$ python3 -q
>>> import numpy as np
>>> np.set_printoptions(precision=2, suppress=True, linewidth=160, floatmode="fixed")
>>> F = np.loadtxt("run15.csv", delimiter=",")
>>> F
array([[-3.40,  0.04, -0.64, -3.61],
       [-3.40, -0.49, -1.25,  3.41],
       [ 0.62, -4.84, -1.01, -0.45],
       [ 1.24,  1.16, -4.69, -0.32]])
>>> W = np.array([[1, 1, 5, 4, 5, -1],
...     [-5, 2, -2, -3, 5, 2],
...     [4, 3, 2, -3, -1, 3],
...     [2, 0, -3, -1, 4, 5]])
>>> b = np.array([6, 1, 8, 8, 0, 6])
>>> H = np.maximum(F @ W + b, 0)
>>> H
array([[ 0.00,  0.00,  0.49,  0.00,  0.00,  0.00],
       [ 6.89,  0.00,  0.00,  0.00,  0.00, 21.73],
       [25.87,  0.00, 20.10, 28.46,  0.00,  0.00],
       [ 0.00,  0.00,  3.42, 23.84, 15.42,  0.00]])
>>> W2 = np.array([[3, -1], [-2, 2], [-1, 0], [-3, -1], [2, 2], [0, 2]])
>>> print((H @ W2).round(6).argmax(axis=1))
[1 1 0 1]
>>> H @ W2
array([[ -0.49,   0.00],
       [ 20.68,  36.57],
       [-27.85, -54.33],
       [-44.13,   6.99]])
>>> [round(float(x), 2) for x in np.linalg.svd(H, compute_uv=False)[:3]]
[47.78, 23.63, 19.5]
>>> np.linalg.matrix_rank(H, rtol=0.1)
np.int64(3)
>>> F.reshape(2, -1)
array([[-3.40,  0.04, -0.64, -3.61, -3.40, -0.49, -1.25,  3.41],
       [ 0.62, -4.84, -1.01, -0.45,  1.24,  1.16, -4.69, -0.32]])
>>> T = F.reshape(4, 2, -1)
>>> print(T.shape)
(4, 2, 2)
>>> T.sum(axis=1)
array([[-4.04, -3.58],
       [-4.65,  2.92],
       [-0.39, -5.29],
       [-3.46,  0.85]])
>>> np.einsum("ihd,ihd->ih", T, T)
array([[11.55, 13.45],
       [11.79, 13.21],
       [23.78,  1.22],
       [ 2.88, 22.12]])
>>> print(T.transpose(1, 0, 2))
[[[-3.40  0.04]
  [-3.40 -0.49]
  [ 0.62 -4.84]
  [ 1.24  1.16]]

 [[-0.64 -3.61]
  [-1.25  3.41]
  [-1.01 -0.45]
  [-4.69 -0.32]]]
>>> O = F.astype(float).copy()
>>> for j in range(4):
...     O[:, j] -= O[:, :j] @ (O[:, :j].T @ O[:, j])
...     O[:, j] /= np.linalg.norm(O[:, j])
... 
>>> np.round(O.T @ O, 2) + 0
array([[1.00, 0.00, 0.00, 0.00],
       [0.00, 1.00, 0.00, 0.00],
       [0.00, 0.00, 1.00, 0.00],
       [0.00, 0.00, 0.00, 1.00]])
>>> O, Rm = np.linalg.qr(F)
>>> Rm.round(2) + 0
array([[5.00, 0.00, 0.00, 0.00],
       [0.00, 5.00, 0.00, 0.00],
       [0.00, 0.00, 5.00, 0.00],
       [0.00, 0.00, 0.00, 5.00]])
>>> np.round(O.T @ O, 2) + 0
array([[1.00, 0.00, 0.00, 0.00],
       [0.00, 1.00, 0.00, 0.00],
       [0.00, 0.00, 1.00, 0.00],
       [0.00, 0.00, 0.00, 1.00]])
>>> feats = np.loadtxt("data.csv", delimiter=",")
>>> feats
array([[ 3.00,  8.00,  8.00],
       [ 9.00, 17.00, 14.00],
       [ 9.00, 21.00, 18.00],
       [18.00, 30.00, 22.00],
       [26.00, 31.00, 30.00],
       [29.00, 38.00, 37.00],
       [29.00, 43.00, 45.00],
       [38.00, 48.00, 48.00],
       [45.00, 54.00, 54.00],
       [47.00, 63.00, 55.00],
       [47.00, 67.00, 63.00],
       [54.00, 73.00, 68.00]])
>>> x0 = np.array([2, 1, -1])
>>> y = feats @ x0
>>> try:
...     np.linalg.solve(feats, y)
... except np.linalg.LinAlgError as e:
...     print(e)
... 
Last 2 dimensions of the array must be square
>>> print(y)
[  6.00  21.00  21.00  44.00  53.00  59.00  56.00  76.00  90.00 102.00  98.00 113.00]
>>> rng = np.random.default_rng(31)
>>> y = y + 0.02 * rng.normal(size=12)
>>> print(y)
[  5.99  21.01  21.01  43.98  53.02  59.01  56.02  76.01  90.02 101.98  98.04 113.02]
>>> b, *_ = np.linalg.lstsq(feats, y)
>>> b
array([ 2.00,  1.00, -1.00])
>>> round(np.linalg.norm(y - feats @ b), 2)
np.float64(0.04)
>>> gram = np.cov(feats, rowvar=False)
>>> print(np.median(feats, axis=0))
[29.00 40.50 41.00]
>>> np.linalg.eigvalsh(gram)[::-1]
array([1110.25,    5.61,    4.77])
>>> gram
array([[292.09, 347.59, 337.18],
       [347.59, 427.36, 409.14],
       [337.18, 409.14, 401.18]])
>>> np.round(np.corrcoef(feats[:, 0], feats[:, 2])[0, 1], 2)
np.float64(0.98)
>>> np.corrcoef(feats.T)
array([[1.00, 0.98, 0.98],
       [0.98, 1.00, 0.99],
       [0.98, 0.99, 1.00]])
>>> gram.shape
(3, 3)
>>> print(np.argsort(-feats.std(axis=0).round(6), kind="stable"))
[1 2 0]
